$ python3 -q
>>> import numpy as np
>>> np.set_printoptions(suppress=True, linewidth=100)
>>> def rnd(a):
...     return np.round(a, 1) + 0
... 
>>> X = np.load("x.npy")
>>> X
array([[ -4,  -2,  -1,  -1,   0,   4,   3,  -4,  -2,   3,   1,  -1,   1,   5],
       [  2,  -4,  -1,  -1,  -1,  -5,   0,  -2,  -4,   3,   5,   3,  -3,   3],
       [ -4,   5,   3,   1,   1,  -3,   2,   1,   0,  -9,   0,  -2,   2,   0],
       [  4,  -4,  -2,   5,  -4,   3,   4,  -5,  -3,   6,  -3,  -5,  -3,  -4],
       [ -2,   0,   5,   2,  -2,   1,  -5,  -5,   0, -15,   2,   0,  -1,  -4],
       [  3,   2,   5,  -2,   0,  -5,  -3,  -3,   0, -15,  -2,  -3,  -4,   4],
       [ -3,  -3,   1,  -4,  -2,  -4,   5,  -1,   1,  -3,   0,   5,   1,   3],
       [  3,  -5,  -2,   0,   0,   1,  -2,  -4,   1,   6,  -2,  -5,   4,  -3],
       [ -5,  -1,   5,   1,  -4,   5,   0,  -3,  -4, -15,  -3,  -2,   5,   0],
       [  4,   4,  -1,   0,  -5,   5,  -2,   3,   2,   3,   0,   5,   4,  -4],
       [  0,  -2,  -4,   1,  -4,  -1,  -5,   3,  -1,  12,  -3,  -2,   1,   5]])
>>> out = X / np.sqrt((X ** 2).mean(axis=1, keepdims=True))
>>> np.linalg.matrix_rank(out) == np.linalg.matrix_rank(X)
np.True_
>>> rnd(out[5])
array([ 0.6,  0.4,  1. , -0.4,  0. , -1. , -0.6, -0.6,  0. , -3. , -0.4, -0.6, -0.8,  0.8])
>>> u, r1 = X[3], X[7]
>>> u @ u
np.int64(231)
>>> u @ r1
np.int64(115)
>>> p = (u @ r1) / (u @ u) * u
>>> np.linalg.matrix_rank(np.outer(u, r1))
np.int64(1)
>>> vec = np.array([2, 1, 0, 2, 0, 1, 1, 0, 1, 2, 0, 1, 2, 2])
>>> np.linalg.norm(X @ vec) <= np.linalg.norm(X, 2) * np.linalg.norm(vec) + 1e-9
np.True_
>>> np.einsum("ij,j->i", X, vec)
array([ 10,  -2, -18,  11, -44, -37,  -8,  10, -30,  28,  27])
>>> (X @ vec).argmax()
np.int64(9)
>>> X @ np.ones(14)
array([  2.,  -5.,  -3., -11., -24., -23.,  -4.,  -8., -21.,  18.,   0.])
